% python3 -q
>>> import numpy as np
>>> np.set_printoptions(precision=2, suppress=True, linewidth=140, sign=" ")
>>> def rnd(a):
...     return np.round(a, 2) + 0
... 
>>> E = np.loadtxt("mat.csv", delimiter=",")
>>> E
array([[-1.8 ,  2.1 ,  2.47],
       [-6.64, -9.12,  1.22],
       [ 4.18,  1.03, -4.48],
       [ 4.8 ,  6.46, -0.4 ],
       [ 0.87, -3.44, -1.37],
       [-0.63, -1.75, -3.29],
       [ 1.71,  0.13, -6.57],
       [ 0.36, -4.43, -0.97],
       [ 6.37,  8.66, -6.36],
       [ 4.24,  4.14, -6.14],
       [-0.2 , -2.16, -6.53],
       [ 2.07, -1.08,  4.66],
       [-0.59, -4.07, -4.61],
       [ 3.57, -1.06,  1.49],
       [-1.42,  2.77, -7.68],
       [-3.84, -1.01, -2.92],
       [ 2.83,  5.69,  1.86],
       [-0.19, -4.16,  2.84],
       [ 3.55, -3.5 , -1.04],
       [-0.97, -3.16,  7.65]])
>>> hat = E @ np.linalg.solve(E.T @ E, E.T)
>>> rnd(np.diag(hat))
array([ 0.09,  0.29,  0.14,  0.15,  0.09,  0.05,  0.13,  0.1 ,  0.29,  0.15,  0.15,  0.12,  0.14,  0.14,  0.24,  0.14,  0.12,  0.08,  0.24,
        0.16])
>>> rnd(hat @ E[:, 0])
array([-1.8 , -6.64,  4.18,  4.8 ,  0.87, -0.63,  1.71,  0.36,  6.37,  4.24, -0.2 ,  2.07, -0.59,  3.57, -1.42, -3.84,  2.83, -0.19,  3.55,
       -0.97])
>>> rnd(np.linalg.eigvalsh(hat))
array([ 0.,  0.,  0.,  0.,  0.,  0.,  0.,  0.,  0.,  0.,  0.,  0.,  0.,  0.,  0.,  0.,  0.,  1.,  1.,  1.])
>>> vec = np.array([0, 1, 2])
>>> rhs = E @ vec
>>> rnd(np.linalg.lstsq(E, rhs)[0])
array([ 0.,  1.,  2.])
>>> rng = np.random.default_rng(483479)
>>> rhs = rhs + 0.05 * rng.normal(size=20)
>>> rnd(rhs)
array([  7.03,  -6.62,  -8.01,   5.57,  -6.25,  -8.32, -12.95,  -6.44,  -4.08,  -8.06, -15.25,   8.12, -13.31,   1.9 , -12.64,  -6.87,
         9.35,   1.5 ,  -5.55,  12.19])
>>> beta, *_ = np.linalg.lstsq(E, rhs)
>>> rnd(beta)
array([-0.01,  1.  ,  2.  ])
>>> O, _ = np.linalg.qr(np.array([[-0.9, -2.0, 0.8, 0.0],
...     [-0.9, -1.8, 0.5, -0.6],
...     [-0.8, -1.2, 0.4, 0.0],
...     [0.3, 0.4, 1.5, 1.1]]))
>>> V, _ = np.linalg.qr(np.array([[0.4, 0.7, -0.3, 1.2],
...     [0.0, 0.5, 0.0, -1.2],
...     [-0.4, 1.6, -0.7, -1.6],
...     [0.7, 1.5, 1.0, -0.6]]))
>>> sigma = 3 * 0.2 ** np.arange(4)
>>> K = O[:, :4] * sigma @ V[:4]
>>> rnd(K)
array([[ 0.8 ,  0.2 ,  1.57, -0.29],
       [ 0.77,  0.25,  1.57, -0.04],
       [ 0.68,  0.39,  1.35,  0.44],
       [-0.31, -0.05, -0.49, -0.25]])
>>> r0 = np.array([1, 5, 0, 5])
>>> M2 = K + np.outer(r0, np.eye(4)[2])
>>> rnd(M2)
array([[ 0.8 ,  0.2 ,  2.57, -0.29],
       [ 0.77,  0.25,  6.57, -0.04],
       [ 0.68,  0.39,  1.35,  0.44],
       [-0.31, -0.05,  4.51, -0.25]])
>>> rnd(np.linalg.det(2 * K)), rnd(np.linalg.det(K))
(np.float64(0.08), np.float64(0.01))
>>> rnd(np.einsum("ii->", K))
np.float64(2.14)
>>> rnd(np.linalg.det(K[::-1]))
np.float64(0.01)
>>> F = np.load("m.npy")
>>> rnd(F)
array([[-0.3 , -0.77],
       [-0.22, -0.29],
       [ 0.26, -0.19],
       [ 0.81, -0.06],
       [ 0.37, -0.53]])
>>> # orthonormal columns
>>> W1 = np.array([[7, 3], [0, 1]])
>>> beta = np.array([0, 1])
>>> act = np.maximum(F @ W1 + beta, 0)
>>> np.linalg.matrix_rank(act)
np.int64(2)
>>> cent = np.array([[0, 1, 1], [0, 0, 0]])
>>> W1 @ cent
array([[ 0,  7,  7],
       [ 0,  0,  0]])
>>> rnd(F.ravel(order="F"))
array([-0.3 , -0.22,  0.26,  0.81,  0.37, -0.77, -0.29, -0.19, -0.06, -0.53])
>>> rnd(F.reshape(2, -1))
array([[-0.3 , -0.77, -0.22, -0.29,  0.26],
       [-0.19,  0.81, -0.06,  0.37, -0.53]])
>>> blk = F.reshape(5, 2, -1)
>>> rnd(blk[:, 0])
array([[-0.3 ],
       [-0.22],
       [ 0.26],
       [ 0.81],
       [ 0.37]])
>>> np.einsum("ihd,jhd->hij", blk, blk).shape
(2, 5, 5)
>>> rnd(blk.sum(axis=1))
array([[-1.07],
       [-0.51],
       [ 0.07],
       [ 0.75],
       [-0.16]])
>>> def softmax(z):
...     e = np.exp(z - z.max(axis=-1, keepdims=True))
...     return e / e.sum(axis=-1, keepdims=True)
... 
>>> softmax(F).sum(axis=1)
array([ 1.,  1.,  1.,  1.,  1.])
>>> rnd(softmax(10 * F[4]))
array([ 1.,  0.])
>>> rnd(softmax(F[4] + 3))
array([ 0.71,  0.29])
>>> S = F @ F.T / np.sqrt(2)
>>> rnd(softmax(S))
array([[ 0.27,  0.2 ,  0.18,  0.15,  0.21],
       [ 0.23,  0.21,  0.19,  0.17,  0.2 ],
       [ 0.19,  0.18,  0.2 ,  0.21,  0.21],
       [ 0.15,  0.15,  0.2 ,  0.28,  0.22],
       [ 0.2 ,  0.17,  0.19,  0.21,  0.22]])
>>> rnd(softmax(S)[4] @ F)
array([ 0.2 , -0.37])
>>> softmax(S).round(6).argmax(axis=1)
array([ 0,  0,  3,  3,  4])
>>> J = np.load("a.npy")
>>> J
array([[ 6.,  0.,  2.],
       [ 0.,  5.,  0.],
       [ 2.,  0.,  9.]])
>>> # symmetric
>>> M2 = J / np.sqrt((J ** 2).mean(axis=1, keepdims=True))
>>> np.linalg.matrix_rank(M2) == np.linalg.matrix_rank(J)
np.True_
>>> rnd(J - J.mean(axis=1, keepdims=True))
array([[ 3.33, -2.67, -0.67],
       [-1.67,  3.33, -1.67],
       [-1.67, -3.67,  5.33]])
>>> O, V = np.linalg.qr(K[:, :1])[0], np.linalg.qr(K[:, 1:])[0]
>>> sigma = np.linalg.svd(O.T @ V, compute_uv=False)
>>> rnd(sigma)
array([ 1.])
>>> rnd(np.degrees(np.arccos(sigma.clip(0, 1))))
array([ 1.32])
>>> rnd(np.linalg.norm(O @ O.T - V @ V.T, 2))
np.float64(1.0)
>>> M = np.load("layer5.npy")
>>> M
array([[ -7.91,  16.89,  -7.22],
       [  2.09,   1.59,  19.83],
       [-13.97, -14.31,  -0.24],
       [ -3.53,  18.12,   7.68],
       [-14.42,  -9.07, -10.48],
       [-18.11,   4.64,  -7.12],
       [ -6.64,  -8.79,  16.69],
       [ -8.89,  11.29, -13.92],
       [ -1.7 , -19.93,   0.05],
       [ -0.49,  -3.56, -19.67],
       [-12.39,  14.96,   4.77],
       [  4.95,  -4.45,  18.86],
       [-11.54, -16.12,  -2.67],
       [ -3.7 ,   2.18,  19.53],
       [ -4.2 ,   5.16, -18.86],
       [  0.22, -19.95,  -1.38],
       [ 13.9 , -11.95,  -7.99],
       [ 11.32, -14.85,   7.17],
       [-15.3 ,  12.34,  -3.68],
       [-15.99, -12.  ,  -0.61]])
>>> z = M[:, 1] > np.median(M[:, 1])
>>> r0 = M[z].mean(axis=0) - M[~z].mean(axis=0)
>>> ((M - M.mean(axis=0)) @ r0 > 0).astype(int)
array([ 1,  0,  0,  1,  0,  1,  0,  1,  0,  1,  1,  0,  0,  1,  1,  0,  0,  0,  1,  0])
>>> z.astype(int)
array([ 1,  1,  0,  1,  0,  1,  0,  1,  0,  1,  1,  0,  0,  1,  1,  0,  0,  0,  1,  0])
>>> np.argsort(-np.abs(r0).round(6), kind="stable")
array([ 1,  0,  2])
>>> np.unravel_index(np.abs(M).argmax(), M.shape)
(np.int64(15), np.int64(1))
>>> np.linalg.rank(M)
Traceback (most recent call last):
  File "<python-input-70>", line 1, in <module>
    np.linalg.rank(M)
    ^^^^^^^^^^^^^^
AttributeError: module 'numpy.linalg' has no attribute 'rank'
>>> rnd(np.linalg.norm(M))
np.float64(89.44)
>>> C2 = M.T @ M
>>> rnd(np.trace(C2)), rnd((M ** 2).sum())
(np.float64(8000.08), np.float64(8000.08))
>>> (M @ M.T).shape
(20, 20)
>>> rnd(np.linalg.eigvalsh(C2)[::-1])
array([ 3408.31,  2792.9 ,  1798.88])
>>> data = np.array([[-1.4, 0.3, 1.4, 0.2],
...     [-1.0, 0.3, -1.8, 1.6],
...     [-1.4, 0.5, 1.3, -0.2],
...     [0.8, -0.3, -1.3, 0.8]])
>>> data[2] = data[3] + 0.3 * rng.normal(size=4)
>>> rnd(data)
array([[-1.4 ,  0.3 ,  1.4 ,  0.2 ],
       [-1.  ,  0.3 , -1.8 ,  1.6 ],
       [ 0.69, -0.68, -1.2 ,  0.72],
       [ 0.8 , -0.3 , -1.3 ,  0.8 ]])
>>> t = np.radians(120)
>>> R = np.eye(3)
>>> R[0, 0] = R[2, 2] = np.cos(t)
>>> R[0, 2], R[2, 0] = -np.sin(t), np.sin(t)
>>> rnd(R)
array([[-0.5 ,  0.  , -0.87],
       [ 0.  ,  1.  ,  0.  ],
       [ 0.87,  0.  , -0.5 ]])
>>> M2 = M @ R.T
>>> np.allclose(M @ M.T, M2 @ M2.T)
True
>>> np.allclose(np.linalg.norm(M, axis=1), np.linalg.norm(M2, axis=1))
True
>>> rnd(np.linalg.svd(M, compute_uv=False)), rnd(np.linalg.svd(M2, compute_uv=False))
(array([ 58.38,  52.85,  42.41]), array([ 58.38,  52.85,  42.41]))
>>> rnd(np.linalg.det(R)), rnd(np.trace(R))
(np.float64(1.0), np.float64(0.0))
